% ipython --no-banner

In [1]: import numpy as np

In [2]: np.set_printoptions(precision=2, suppress=True, linewidth=120)

In [3]: tidy = lambda a: np.round(a, 2) + 0

In [4]: M2 = np.array([[0, -3, 3, -1, -3, 0, 2, 1, -3],
   ...:     [-2, 1, 3, -1, 1, -3, 3, 1, 1],
   ...:     [-1, -2, 3, 0, -1, -2, 3, -2, 0],
   ...:     [0, 2, -1, 0, 0, 3, 1, -2, 0],
   ...:     [2, 0, -2, -2, -2, -3, -2, -2, -2],
   ...:     [1, 1, 3, 1, 2, -3, 2, 0, -1],
   ...:     [-1, 1, 0, -3, 3, -1, -2, -2, 0],
   ...:     [2, 0, 1, 2, -2, 2, 2, 3, 3],
   ...:     [-2, 0, 0, 0, -2, 1, -3, 1, 2]])

In [5]: arr = M2 - M2.T

In [6]: arr
Out[6]: 
array([[ 0, -1,  4, -1, -5, -1,  3, -1, -1],
       [ 1,  0,  5, -3,  1, -4,  2,  1,  1],
       [-4, -5,  0,  1,  1, -5,  3, -3,  0],
       [ 1,  3, -1,  0,  2,  2,  4, -4,  0],
       [ 5, -1, -1, -2,  0, -5, -5,  0,  0],
       [ 1,  4,  5, -2,  5,  0,  3, -2, -2],
       [-3, -2, -3, -4,  5, -3,  0, -4,  3],
       [ 1, -1,  3,  4,  0,  2,  4,  0,  2],
       [ 1, -1,  0,  0,  0,  2, -3, -2,  0]])

In [7]: M2 = arr / np.linalg.norm(arr, axis=1, keepdims=True)

In [8]: gram = M2 @ M2.T

In [9]: tidy(np.degrees(np.arccos(np.clip(gram[0, 5], -1, 1))))
Out[9]: np.float64(85.05)

In [10]: np.argwhere(np.triu(np.abs(gram) > 0.95, 1))
Out[10]: array([], shape=(0, 2), dtype=int64)

In [11]: (np.abs(gram) > 0.9).astype(int)
Out[11]: 
array([[1, 0, 0, 0, 0, 0, 0, 0, 0],
       [0, 1, 0, 0, 0, 0, 0, 0, 0],
       [0, 0, 1, 0, 0, 0, 0, 0, 0],
       [0, 0, 0, 1, 0, 0, 0, 0, 0],
       [0, 0, 0, 0, 1, 0, 0, 0, 0],
       [0, 0, 0, 0, 0, 1, 0, 0, 0],
       [0, 0, 0, 0, 0, 0, 1, 0, 0],
       [0, 0, 0, 0, 0, 0, 0, 1, 0],
       [0, 0, 0, 0, 0, 0, 0, 0, 1]])

In [12]: tidy(np.linalg.norm(M2, axis=1))
Out[12]: array([1., 1., 1., 1., 1., 1., 1., 1., 1.])

In [13]: tidy(gram[0])
Out[13]: array([ 1.  ,  0.46,  0.23, -0.06, -0.16,  0.09, -0.37,  0.32, -0.25])

In [14]: rk = np.linalg.matrix_rank(arr)

In [15]: rk
Out[15]: np.int64(8)

In [16]: ns = np.linalg.svd(arr)[2][rk:].T

In [17]: tidy(arr @ ns)
Out[17]: 
array([[0.],
       [0.],
       [0.],
       [0.],
       [0.],
       [0.],
       [0.],
       [0.],
       [0.]])

In [18]: ns.shape
Out[18]: (9, 1)

In [19]: [int(np.linalg.matrix_rank(arr[:i])) for i in range(1, len(arr) + 1)]
Out[19]: [1, 2, 3, 4, 5, 6, 7, 8, 8]

In [20]: np.allclose(arr @ ns, 0)
Out[20]: True

In [21]: blk = np.stack([arr, -2 * arr, arr[::-1]])

In [22]: np.linalg.matrix_rank(blk.reshape(3, -1))
Out[22]: np.int64(2)

In [23]: tidy(np.linalg.norm(blk, axis=(1, 2)))
Out[23]: array([24.21, 48.41, 24.21])

In [24]: blk.sum(axis=0)
Out[24]: 
array([[ 1,  0, -4,  1,  5,  3, -6, -1,  1],
       [ 0, -1, -2,  7, -1,  6,  2, -1,  1],
       [ 1,  3, -3, -5,  4,  2, -3, -1,  3],
       [ 0,  1,  6, -2,  3, -2, -1,  2, -2],
       [ 0,  0,  0,  0,  0,  0,  0,  0,  0],
       [ 0, -1, -6,  2, -3,  2,  1, -2,  2],
       [-1, -3,  3,  5, -4, -2,  3,  1, -3],
       [ 0,  1,  2, -7,  1, -6, -2,  1, -1],
       [-1,  0,  4, -1, -5, -3,  6,  1, -1]])

In [25]: (blk @ arr.T).shape
Out[25]: (3, 9, 9)
